$ python3 -q
>>> import numpy as np
>>> from numpy import linalg as LA
>>> np.set_printoptions(precision=1, suppress=True, linewidth=200)
>>> J = np.load("arr.npy")
>>> print(J)
[[0 0 0 0 0 0 0]
 [0 4 0 0 0 0 0]
 [0 0 5 0 0 0 0]
 [0 0 0 0 0 0 0]
 [0 0 0 0 2 0 0]
 [0 0 0 0 0 2 0]
 [0 0 0 0 0 0 4]]
>>> # symmetric
>>> print(np.argsort(-LA.norm(J, axis=0).round(6), kind="stable")[:3])
[2 1 6]
>>> print([round(float(x), 1) for x in LA.svd(J, compute_uv=False)[:3]])
[5.0, 4.0, 4.0]
>>> print(LA.matrix_rank(J, rtol=0.1))
5
>>> left, sig, Vt = LA.svd(J)
>>> print(np.argmax(sig[:-1] / (sig[1:] + 1e-6)) + 1)
5
>>> print(sig)
[5. 4. 4. 2. 2. 0. 0.]
>>> A2 = left[:, :5] @ np.diag(sig[:5]) @ Vt[:5]
>>> print(A2)
[[0. 0. 0. 0. 0. 0. 0.]
 [0. 4. 0. 0. 0. 0. 0.]
 [0. 0. 5. 0. 0. 0. 0.]
 [0. 0. 0. 0. 0. 0. 0.]
 [0. 0. 0. 0. 2. 0. 0.]
 [0. 0. 0. 0. 0. 2. 0.]
 [0. 0. 0. 0. 0. 0. 4.]]
>>> print(round(LA.norm(J - A2) / LA.norm(J), 1))
0.0
>>> print(LA.matrix_rank(J, rtol=0.05))
5
>>> print(np.abs(J - A2).max())
0.0
>>> print(LA.lstsq(J[:-1].T, J[-1])[2])
4
>>> print(J @ LA.pinv(J) @ J)
[[0. 0. 0. 0. 0. 0. 0.]
 [0. 4. 0. 0. 0. 0. 0.]
 [0. 0. 5. 0. 0. 0. 0.]
 [0. 0. 0. 0. 0. 0. 0.]
 [0. 0. 0. 0. 2. 0. 0.]
 [0. 0. 0. 0. 0. 2. 0.]
 [0. 0. 0. 0. 0. 0. 4.]]
>>> mat = np.array([[-5, 5, 0, 0, 0, 0],
...     [0, -2, 0, 0, 0, 0],
...     [1, -3, 0, 0, 0, 0],
...     [0, 0, -5, 5, 0, 0],
...     [0, 0, 0, -2, 0, 0],
...     [0, 0, 1, -3, 0, 0],
...     [0, 0, 0, 0, -5, 5],
...     [0, 0, 0, 0, 0, -2],
...     [0, 0, 0, 0, 1, -3]])
>>> print(mat)
[[-5  5  0  0  0  0]
 [ 0 -2  0  0  0  0]
 [ 1 -3  0  0  0  0]
 [ 0  0 -5  5  0  0]
 [ 0  0  0 -2  0  0]
 [ 0  0  1 -3  0  0]
 [ 0  0  0  0 -5  5]
 [ 0  0  0  0  0 -2]
 [ 0  0  0  0  1 -3]]
>>> t = np.radians(30)
>>> R = np.eye(6)
>>> R[4, 4] = R[5, 5] = np.cos(t)
>>> R[4, 5], R[5, 4] = -np.sin(t), np.sin(t)
>>> print(R)
[[ 1.   0.   0.   0.   0.   0. ]
 [ 0.   1.   0.   0.   0.   0. ]
 [ 0.   0.   1.   0.   0.   0. ]
 [ 0.   0.   0.   1.   0.   0. ]
 [ 0.   0.   0.   0.   0.9 -0.5]
 [ 0.   0.   0.   0.   0.5  0.9]]
>>> A2 = mat @ R.T
>>> print(np.allclose(LA.norm(mat, axis=1), LA.norm(A2, axis=1)))
True
>>> print(LA.svd(mat, compute_uv=False), LA.svd(A2, compute_uv=False))
[7.8 7.8 7.8 1.8 1.8 1.8] [7.8 7.8 7.8 1.8 1.8 1.8]
>>> print(round(float(LA.det(R)), 1), round(np.trace(R), 1))
1.0 5.7
>>> print(np.abs(A2 - mat).max(axis=0))
[0.  0.  0.  0.  1.8 3.2]
>>> W0 = np.array([[2.0, 1.0, 2.0, 0.0, 7.0, 1.0, 9.0, 9.0],
...     [2.0, 0.0, 2.0, 1.0, 2.0, 0.0, -3.0, -9.0],
...     [0.0, 0.0, 3.0, 2.0, -5.0, 7.0, 9.0, -8.0],
...     [0.0, 3.0, 2.0, 1.0, -9.0, -8.0, -9.0, -4.0],
...     [0.0, 0.0, 0.0, 0.0, 1.0, 5.0, 7.0, 4.0],
...     [0.0, 0.0, 0.0, 0.0, 2.0, 0.0, 0.0, 2.0],
...     [0.0, 0.0, 0.0, 0.0, 5.0, 4.0, 2.0, 0.0],
...     [0.0, 0.0, 0.0, 0.0, 4.0, 4.0, 7.0, 0.0]])
>>> print(W0)
[[ 2.  1.  2.  0.  7.  1.  9.  9.]
 [ 2.  0.  2.  1.  2.  0. -3. -9.]
 [ 0.  0.  3.  2. -5.  7.  9. -8.]
 [ 0.  3.  2.  1. -9. -8. -9. -4.]
 [ 0.  0.  0.  0.  1.  5.  7.  4.]
 [ 0.  0.  0.  0.  2.  0.  0.  2.]
 [ 0.  0.  0.  0.  5.  4.  2.  0.]
 [ 0.  0.  0.  0.  4.  4.  7.  0.]]
>>> t = np.radians(60)
>>> R = np.eye(8)
>>> R[6, 6] = R[0, 0] = np.cos(t)
>>> R[6, 0], R[0, 6] = -np.sin(t), np.sin(t)
>>> print(R)
[[ 0.5  0.   0.   0.   0.   0.   0.9  0. ]
 [ 0.   1.   0.   0.   0.   0.   0.   0. ]
 [ 0.   0.   1.   0.   0.   0.   0.   0. ]
 [ 0.   0.   0.   1.   0.   0.   0.   0. ]
 [ 0.   0.   0.   0.   1.   0.   0.   0. ]
 [ 0.   0.   0.   0.   0.   1.   0.   0. ]
 [-0.9  0.   0.   0.   0.   0.   0.5  0. ]
 [ 0.   0.   0.   0.   0.   0.   0.   1. ]]
>>> A2 = W0 @ R.T
>>> print(LA.svd(W0, compute_uv=False), LA.svd(A2, compute_uv=False))
[24.9 16.7  9.7  6.1  2.   1.4  0.6  0.1] [24.9 16.7  9.7  6.1  2.   1.4  0.6  0.1]
>>> print(round(float(LA.det(R)), 1), np.trace(R))
1.0 7.0
>>> print(W0.reshape(2, -1))
[[ 2.  1.  2.  0.  7.  1.  9.  9.  2.  0.  2.  1.  2.  0. -3. -9.  0.  0.  3.  2. -5.  7.  9. -8.  0.  3.  2.  1. -9. -8. -9. -4.]
 [ 0.  0.  0.  0.  1.  5.  7.  4.  0.  0.  0.  0.  2.  0.  0.  2.  0.  0.  0.  0.  5.  4.  2.  0.  0.  0.  0.  0.  4.  4.  7.  0.]]
>>> T = W0.reshape(8, 2, -1)
>>> print(np.swapaxes(T, 1, 2)[4])
[[0. 1.]
 [0. 5.]
 [0. 7.]
 [0. 4.]]
>>> print(np.einsum("ihd,ihd->ih", T, T))
[[  9. 212.]
 [  9.  94.]
 [ 13. 219.]
 [ 14. 242.]
 [  0.  91.]
 [  0.   8.]
 [  0.  45.]
 [  0.  81.]]
>>> print(np.einsum("ihd,jhd->hij", T, T).shape)
(2, 8, 8)
>>> print(T.shape)
(8, 2, 4)
>>> print(T.sum(axis=1))
[[ 9.  2. 11.  9.]
 [ 4.  0. -1. -8.]
 [-5.  7. 12. -6.]
 [-9. -5. -7. -3.]
 [ 1.  5.  7.  4.]
 [ 2.  0.  0.  2.]
 [ 5.  4.  2.  0.]
 [ 4.  4.  7.  0.]]
>>> print(T.transpose(1, 0, 2))
[[[ 2.  1.  2.  0.]
  [ 2.  0.  2.  1.]
  [ 0.  0.  3.  2.]
  [ 0.  3.  2.  1.]
  [ 0.  0.  0.  0.]
  [ 0.  0.  0.  0.]
  [ 0.  0.  0.  0.]
  [ 0.  0.  0.  0.]]

 [[ 7.  1.  9.  9.]
  [ 2.  0. -3. -9.]
  [-5.  7.  9. -8.]
  [-9. -8. -9. -4.]
  [ 1.  5.  7.  4.]
  [ 2.  0.  0.  2.]
  [ 5.  4.  2.  0.]
  [ 4.  4.  7.  0.]]]
>>> print(T[:, 0])
[[2. 1. 2. 0.]
 [2. 0. 2. 1.]
 [0. 0. 3. 2.]
 [0. 3. 2. 1.]
 [0. 0. 0. 0.]
 [0. 0. 0. 0.]
 [0. 0. 0. 0.]
 [0. 0. 0. 0.]]
>>> rng = np.random.default_rng(206750)
>>> z = rng.permutation(8)
>>> print(z)
[1 3 7 0 6 4 2 5]
>>> A2 = W0[z][:, z]
>>> print(np.allclose(A2, W0))
False
>>> print(np.diag(A2))
[0. 1. 0. 2. 2. 1. 3. 0.]
>>> print(np.sort(np.abs(LA.eigvals(A2))))
[ 1.4  1.4  1.6  2.9  2.9  3.6  5.3 11.2]
>>> print(round(float(LA.det(A2)), 1), round(float(LA.det(W0[z])), 1))
5344.0 5344.0
>>> A2 = np.array([[2, 1], [2, 0], [0, 1], [1, 0], [2, 0], [1, 0], [1, 2], [2, 2]])
>>> print(LA.matrix_rank(W0 @ A2))
2
>>> A2 @ W0
Traceback (most recent call last):
  File "<python-input-60>", line 1, in <module>
    A2 @ W0
    ~~~^~~~
ValueError: matmul: Input operand 1 has a mismatch in its core dimension 0, with gufunc signature (n?,k),(k,m?)->(n?,m?) (size 8 is different from 2)
>>> print(W0 @ A2)
[[ 48.  40.]
 [-12. -20.]
 [ -8.   5.]
 [-36. -24.]
 [ 22.  22.]
 [  8.   4.]
 [ 16.   4.]
 [ 19.  14.]]
>>> print(A2.T @ W0.T)
[[ 48. -12.  -8. -36.  22.   8.  16.  19.]
 [ 40. -20.   5. -24.  22.   4.   4.  14.]]
>>> arr = np.array([[-19, 0, -1, 1], [1, -16, 2, 0], [-1, 0, 8, 2], [2, -2, 1, -1]])
>>> w, evecs = LA.eig(arr)
>>> print(np.sort(LA.eigvals(LA.inv(arr))))
[-1.  -0.1 -0.1  0.1]
>>> print(np.round(arr @ evecs[:, 0] - w[0] * evecs[:, 0], 1) + 0)
[0. 0. 0. 0.]
>>> print(w)
[-19.2 -16.   -1.    8.2]
>>> print(round(np.prod(w), 1))
-2592.0
>>> print(np.sort(LA.eigvals(arr.T)))
[-19.2 -16.   -1.    8.2]
>>> print(np.sort(LA.eigvals(arr @ arr)))
[  1.1  67.3 255.1 368.6]
>>> O, evecs = LA.qr(mat[:, :2])[0], LA.qr(mat[:, 2:])[0]
>>> sig = LA.svd(O.T @ evecs, compute_uv=False)
>>> print(np.degrees(np.arccos(sig.clip(0, 1))))
[90. 90.]
>>> print(sig.round(1) + 0)
[0. 0.]
>>> print(round(LA.norm(O @ O.T - evecs @ evecs.T, 2), 1))
1.0
>>> print((sig > 0.9).sum())
0
>>> print(arr.reshape(-1, 2))
[[-19   0]
 [ -1   1]
 [  1 -16]
 [  2   0]
 [ -1   0]
 [  8   2]
 [  2  -2]
 [  1  -1]]
>>> print(arr.ravel(order="F"))
[-19   1  -1   2   0 -16   0  -2  -1   2   8   1   1   0   2  -1]
>>> print(arr.reshape(2, -1))
[[-19   0  -1   1   1 -16   2   0]
 [ -1   0   8   2   2  -2   1  -1]]
>>> T = arr.reshape(4, 2, -1)
>>> print(T.transpose(1, 0, 2))
[[[-19   0]
  [  1 -16]
  [ -1   0]
  [  2  -2]]

 [[ -1   1]
  [  2   0]
  [  8   2]
  [  1  -1]]]
>>> print(T.sum(axis=1))
[[-20   1]
 [  3 -16]
 [  7   2]
 [  3  -3]]
>>> print(T[:, 0])
[[-19   0]
 [  1 -16]
 [ -1   0]
 [  2  -2]]
>>> X = np.load("run5.npy")
>>> print(X)
[[ 0.1  0.1  0.  -2.3  1.3  1.1 -1.4 -2.4]
 [ 0.4  2.4  2.4 -5.  -0.6  1.   1.1  2.5]
 [ 0.9  2.9 -1.  -1.2  0.8 -0.9  0.8 -1.5]
 [ 1.5 -1.6 -4.1  0.5  4.8  2.9  4.3  2.9]
 [ 2.1  1.1  1.4  0.1  0.8 -1.8  1.   0.6]
 [-0.6 -1.  -0.1  4.6  2.3  1.2  1.3  0.4]
 [-2.   4.7 -1.  -4.  -4.8  1.   0.4 -0.2]
 [ 0.4  0.  -0.6  1.4 -1.4 -2.2 -1.  -3.1]
 [-0.7 -1.3  2.6  0.5 -2.5  0.3 -0.9 -3.6]
 [ 1.9 -1.8  0.8  2.  -4.9  1.1  4.3  0.7]
 [-2.4  2.5  1.7 -1.2 -3.6  1.3 -1.  -2.4]]
>>> O, evecs = LA.qr(X[:, :6])[0], LA.qr(X[:, 6:])[0]
>>> sig = LA.svd(O.T @ evecs, compute_uv=False)
>>> print(round(float(LA.norm(O @ O.T - evecs @ evecs.T, 2)), 1))
1.0
>>> print(sig)
[1.  0.5]
>>> A2 = np.c_[X[:, :7] @ np.array([[2, -2, -2, -2, 1, 1, 0],
...     [1, 0, 0, 1, -2, -2, 2],
...     [-1, -2, 2, 1, -2, -2, -1],
...     [-1, -2, 1, -1, -2, 1, -2],
...     [2, -1, 2, 0, -1, 2, -1],
...     [-2, -1, -2, 0, 2, 1, 0],
...     [-1, -2, -1, -1, -2, 0, 0]]), np.array([-4, -1, -1, -1, -3, -2, 4, 4, 5, -2, -1])]
>>> print(A2)
[[  4.4   4.8  -0.7   3.6   8.2   1.3   3.5  -4. ]
 [  1.5   1.8  -5.3   7.9   1.2 -14.4  13.   -1. ]
 [  9.5   1.1  -2.4   0.5  -4.7  -3.4   8.4  -1. ]
 [  4.5 -12.1 -11.2 -13.5   4.3  25.9  -4.9  -1. ]
 [  8.   -8.2   2.9  -2.8  -9.5  -3.   -0.2  -3. ]
 [ -5.8 -13.9   6.5  -5.8 -10.1  12.  -13.4  -2. ]
 [ -6.3  17.  -14.   11.3   4.6 -22.   23.2   4. ]
 [  2.6   3.2   2.   -1.8  -2.2  -2.   -0.8   4. ]
 [-10.5  -0.8   2.4   3.1   0.6  -7.5  -3.7   5. ]
 [-17.1 -14.2 -16.5 -11.1  -1.6  -2.8  -3.5  -2. ]
 [-11.6   8.1  -1.8  11.2  -0.2 -17.9   9.3  -1. ]]
>>> print(LA.norm(LA.qr(X)[0].T @ A2, axis=0) ** 2 / ((A2 ** 2).sum(axis=0) + 1e-12))
[1.  1.  1.  1.  1.  1.  1.  0.9]
>>> print(LA.matrix_rank(np.c_[X, A2]))
9
>>> O, R = LA.qr(arr)
>>> print(np.round(O @ R, 1) + 0)
[[-19.   0.  -1.   1.]
 [  1. -16.   2.   0.]
 [ -1.   0.   8.   2.]
 [  2.  -2.   1.  -1.]]
>>> print(np.abs(np.diag(R)))
[19.2 16.1  8.1  1. ]
>>> print(R.round(1) + 0)
[[19.2 -1.   0.8 -1.2]
 [ 0.  16.1 -2.1  0. ]
 [ 0.   0.  -8.1 -1.9]
 [ 0.   0.   0.  -1. ]]
>>> print(round(abs(R[0, 0]), 1), np.round(LA.norm(arr[:, 0]), 1))
19.2 19.2
>>> x = np.array([3, 3, 1, 1, 3, 1, 3, 0])
>>> y = X @ x
>>> try:
...     LA.solve(X, y)
... except LA.LinAlgError as e:
...     print("failed:", e)
... 
failed: Last 2 dimensions of the array must be square
>>> print(np.round(LA.lstsq(X, y)[0], 1) + 0)
[3. 3. 1. 1. 3. 1. 3. 0.]
>>> print(np.round(LA.pinv(X) @ X, 1) + 0)
[[1. 0. 0. 0. 0. 0. 0. 0.]
 [0. 1. 0. 0. 0. 0. 0. 0.]
 [0. 0. 1. 0. 0. 0. 0. 0.]
 [0. 0. 0. 1. 0. 0. 0. 0.]
 [0. 0. 0. 0. 1. 0. 0. 0.]
 [0. 0. 0. 0. 0. 1. 0. 0.]
 [0. 0. 0. 0. 0. 0. 1. 0.]
 [0. 0. 0. 0. 0. 0. 0. 1.]]
>>> print(np.round(LA.solve(X.T @ X, X.T @ y), 1) + 0)
[3. 3. 1. 1. 3. 1. 3. 0.]
>>> y = y + 0.1 * rng.normal(size=11)
>>> print(y)
[ -0.9   8.3  13.1  26.2  14.8  11.5  -9.1  -7.4 -12.9   2.3 -11.8]
>>> b, *_ = LA.lstsq(X, y)
>>> print([round(float(LA.norm(LA.solve(X.T @ X + lam * np.eye(8), X.T @ y))), 2) for lam in (0, 1, 10, 100)])
[6.24, 5.77, 4.2, 1.91]
>>> z = rng.integers(0, 2, 3)
>>> data = np.array([[5, -5, -4], [0, -1, -4], [-2, -4, 0]]) * (z[:, None] == z)
>>> print(data)
[[ 5  0  0]
 [ 0 -1 -4]
 [ 0 -4  0]]
>>> try:
...     LA.cholesky(data)
... except LA.LinAlgError as e:
...     print("failed:", e)
... 
failed: Matrix is not positive definite
>>> print(np.all(LA.eigvalsh(data) > 0))
False
>>> print(np.diff(mat, axis=0))
[[ 5 -7  0  0  0  0]
 [ 1 -1  0  0  0  0]
 [-1  3 -5  5  0  0]
 [ 0  0  5 -7  0  0]
 [ 0  0  1 -1  0  0]
 [ 0  0 -1  3 -5  5]
 [ 0  0  0  0  5 -7]
 [ 0  0  0  0  1 -1]]
>>> mat[9]
Traceback (most recent call last):
  File "<python-input-115>", line 1, in <module>
    mat[9]
    ~~~^^^
IndexError: index 9 is out of bounds for axis 0 with size 9
>>> print(mat.sum(axis=0))
[-4  0 -4  0 -4  0]
>>> print(np.abs(mat).max())
5
>>> print(mat.sum(axis=1))
[ 0 -2 -2  0 -2 -2  0 -2 -2]
>>> print(mat.shape)
(9, 6)
